In [1]: import numpy as np

In [2]: from numpy import linalg as LA

In [3]: np.set_printoptions(precision=1, suppress=True, linewidth=120, sign=" ")

In [4]: m1 = np.diag(3 * np.array([-2, 0, -3, 2])) + np.array([[1, 6, 4, 4], [1, 0, 9, 0], [1, 4, 7, 7], [7, 0, 2, 4]])

In [5]: print(m1)
[[-5  6  4  4]
 [ 1  0  9  0]
 [ 1  4 -2  7]
 [ 7  0  2 10]]

In [6]: print(LA.eigvals(m1))
[14.2 -9.1 -4.1  2. ]

In [7]: print(np.round(LA.det(2 * m1), 1), np.round(LA.det(m1), 1))
16544.0 1034.0

In [8]: print(np.einsum("ij,ji->", m1, m1))
305

In [9]: print(np.round(LA.det(m1.T), 1))
1034.0

In [10]: print(np.round(LA.det(m1[::-1]), 1))
1034.0

In [11]: E = np.load("data.npy")

In [12]: print(E)
[[ 2.1  0.1 -1.8]
 [ 1.4  0.2 -2.2]
 [ 2.2  0.3 -2.1]
 [ 2.4  0.9 -2.1]
 [ 2.2 -0.1 -2.7]
 [-0.4 -0.3  0.9]
 [-0.4  0.2  1.1]
 [-0.1 -0.1  1.1]
 [ 0.3 -0.2  0.8]
 [ 0.1 -0.5  0.8]
 [-2.3 -1.9  0.8]
 [-2.  -2.   0.5]
 [-1.5 -2.5  0.9]
 [-1.8 -2.   1.1]
 [-1.9 -2.   0.6]]

In [13]: x0 = np.array([-2, 0, -2])

In [14]: print(LA.norm(E @ x0) <= LA.norm(E, 2) * LA.norm(x0) + 1e-9)
True

In [15]: print(E @ (2 * x0))
[-1.2  3.2 -0.4 -1.2  2.  -2.  -2.8 -4.  -4.4 -3.6  6.   6.   2.4  2.8  5.2]

In [16]: print((E * x0).sum(axis=1))
[-0.6  1.6 -0.2 -0.6  1.  -1.  -1.4 -2.  -2.2 -1.8  3.   3.   1.2  1.4  2.6]

In [17]: print(np.einsum("ij,j->i", E, x0))
[-0.6  1.6 -0.2 -0.6  1.  -1.  -1.4 -2.  -2.2 -1.8  3.   3.   1.2  1.4  2.6]
